In [1]: import numpy as np

In [2]: import numpy.linalg as la

In [3]: np.set_printoptions(suppress=True, linewidth=160)

In [4]: def rd(a):
   ...:     return np.round(a, 2) + 0
   ...: 

In [5]: X = np.load("w.npy")

In [6]: rd(X)
Out[6]: 
array([[-79.29,  23.8 , -47.51, -35.63, -67.3 , -39.58, -13.92, -11.89, -17.76,  -1.97,  -3.97, -77.24,  -7.92],
       [-69.48,  20.91, -40.77, -30.57, -57.74, -33.8 , -12.87, -10.42, -14.53,  -1.51,  -3.61, -66.8 ,  -6.83],
       [-66.78,  20.1 , -38.93, -29.19, -55.13, -32.23, -12.58, -10.03, -13.67,  -1.39,  -3.51, -63.94,  -6.55],
       [-60.25,  18.11, -34.52, -25.87, -48.83, -28.48, -11.86,  -9.1 , -11.63,  -1.12,  -3.28, -57.04,  -5.9 ],
       [-41.91,  12.23, -22.48, -16.78, -31.55, -18.4 ,  -9.73,  -6.72,  -6.38,  -0.46,  -2.71, -37.87,  -4.33],
       [-38.44,  11.06, -20.27, -15.11, -28.37, -16.59,  -9.31,  -6.31,  -5.48,  -0.36,  -2.61, -34.3 ,  -4.09],
       [-36.56,  10.42, -19.09, -14.21, -26.65, -15.61,  -9.07,  -6.09,  -5.01,  -0.31,  -2.56, -32.37,  -3.96],
       [-33.58,   9.39, -17.23, -12.8 , -23.96, -14.1 ,  -8.68,  -5.76,  -4.3 ,  -0.23,  -2.48, -29.33,  -3.78],
       [-31.04,   8.5 , -15.67, -11.61, -21.69, -12.84,  -8.34,  -5.48,  -3.72,  -0.18,  -2.41, -26.76,  -3.63],
       [-27.53,   7.25, -13.55, -10.  , -18.61, -11.14,  -7.85,  -5.12,  -2.96,  -0.11,  -2.32, -23.23,  -3.45],
       [-22.39,   5.38, -10.54,  -7.71, -14.2 ,  -8.75,  -7.09,  -4.6 ,  -1.97,  -0.04,  -2.18, -18.14,  -3.22],
       [-20.51,   4.69,  -9.47,  -6.89, -12.63,  -7.91,  -6.79,  -4.42,  -1.65,  -0.02,  -2.13, -16.31,  -3.15],
       [-19.55,   4.33,  -8.94,  -6.48, -11.85,  -7.49,  -6.63,  -4.33,  -1.5 ,  -0.01,  -2.1 , -15.38,  -3.12],
       [-18.61,   3.98,  -8.41,  -6.08, -11.08,  -7.09,  -6.47,  -4.24,  -1.36,  -0.01,  -2.08, -14.48,  -3.08],
       [-16.56,   3.21,  -7.3 ,  -5.23,  -9.44,  -6.23,  -6.1 ,  -4.05,  -1.07,   0.  ,  -2.02, -12.53,  -3.02],
       [-14.39,   2.4 ,  -6.16,  -4.36,  -7.76,  -5.36,  -5.69,  -3.85,  -0.81,   0.  ,  -1.95, -10.51,  -2.95],
       [-12.9 ,   1.84,  -5.4 ,  -3.78,  -6.65,  -4.78,  -5.38,  -3.7 ,  -0.66,  -0.01,  -1.89,  -9.15,  -2.9 ],
       [-12.14,   1.56,  -5.02,  -3.49,  -6.09,  -4.5 ,  -5.22,  -3.63,  -0.6 ,  -0.02,  -1.86,  -8.46,  -2.88],
       [ -4.76,  -0.8 ,  -1.79,  -1.06,  -1.51,  -2.05,  -3.03,  -2.57,  -0.38,  -0.13,  -1.34,  -2.46,  -2.34],
       [ -4.47,  -0.85,  -1.68,  -0.99,  -1.38,  -1.96,  -2.9 ,  -2.49,  -0.39,  -0.13,  -1.3 ,  -2.26,  -2.28],
       [ -4.1 ,  -0.91,  -1.55,  -0.89,  -1.22,  -1.85,  -2.73,  -2.39,  -0.39,  -0.14,  -1.25,  -2.02,  -2.21],
       [ -1.7 ,  -0.85,  -0.71,  -0.37,  -0.4 ,  -0.99,  -1.35,  -1.37,  -0.36,  -0.13,  -0.7 ,  -0.69,  -1.32],
       [  0.14,   0.1 ,   0.07,   0.03,   0.03,   0.1 ,   0.12,   0.14,   0.05,   0.02,   0.07,   0.05,   0.14],
       [  1.34,   1.22,   0.79,   0.4 ,   0.42,   1.19,   1.2 ,   1.5 ,   0.7 ,   0.22,   0.74,   0.53,   1.53],
       [  4.14,   4.31,   3.07,   1.66,   1.99,   4.51,   3.5 ,   5.05,   3.04,   0.89,   2.39,   2.04,   5.24],
       [  5.41,   5.69,   4.27,   2.36,   2.95,   6.17,   4.41,   6.63,   4.28,   1.24,   3.1 ,   2.92,   6.91],
       [  7.24,   7.55,   6.06,   3.42,   4.48,   8.57,   5.58,   8.8 ,   6.12,   1.73,   4.06,   4.3 ,   9.21],
       [  7.9 ,   8.19,   6.71,   3.82,   5.06,   9.44,   5.97,   9.56,   6.79,   1.9 ,   4.39,   4.82,  10.01],
       [  8.08,   8.36,   6.89,   3.93,   5.23,   9.68,   6.07,   9.76,   6.98,   1.95,   4.48,   4.97,  10.23],
       [ 11.35,  11.3 ,  10.22,   5.98,   8.32,  13.98,   7.83,  13.32,  10.31,   2.82,   6.02,   7.76,  14.02],
       [ 13.41,  12.99,  12.33,   7.31,  10.36,  16.66,   8.83,  15.44,  12.39,   3.34,   6.92,   9.6 ,  16.27],
       [ 16.24,  15.18,  15.24,   9.16,  13.24,  20.3 ,  10.1 ,  18.23,  15.24,   4.06,   8.1 ,  12.22,  19.24],
       [ 17.05,  15.78,  16.08,   9.69,  14.09,  21.34,  10.45,  19.01,  16.05,   4.26,   8.42,  12.99,  20.07],
       [ 19.78,  17.72,  18.89,  11.49,  16.94,  24.8 ,  11.58,  21.57,  18.75,   4.93,   9.49,  15.59,  22.79],
       [ 49.55,  34.61,  49.36,  31.49,  49.64,  60.89,  21.61,  46.05,  46.85,  11.68,  19.38,  45.81,  48.79],
       [ 54.3 ,  36.87,  54.16,  34.69,  54.97,  66.45,  23.  ,  49.61,  51.16,  12.69,  20.79,  50.78,  52.56],
       [ 54.75,  37.08,  54.62,  34.99,  55.47,  66.98,  23.13,  49.95,  51.57,  12.79,  20.93,  51.25,  52.92],
       [ 57.55,  38.37,  57.45,  36.88,  58.62,  70.24,  23.93,  52.01,  54.09,  13.38,  21.74,  54.2 ,  55.11],
       [ 61.83,  40.31,  61.77,  39.76,  63.45,  75.2 ,  25.13,  55.14,  57.94,  14.27,  22.97,  58.71,  58.41],
       [ 69.65,  43.71,  69.63,  45.03,  72.28,  84.2 ,  27.27,  60.75,  64.89,  15.89,  25.17,  66.99,  64.34]])

In [7]: rd(la.norm(X, "nuc"))
Out[7]: np.float64(717.09)

In [8]: rd(la.norm(X[33], 1)), rd(la.norm(X[33], np.inf))
Out[8]: (np.float64(214.33), np.float64(24.8))

In [9]: rd(la.norm(X, 2))
Out[9]: np.float64(522.24)

In [10]: rd(X[33] @ X[11])
Out[10]: np.float64(-1542.57)

In [11]: rd(la.norm(X, 1)), rd(la.norm(X, np.inf))
Out[11]: (np.float64(1096.67), np.float64(709.81))
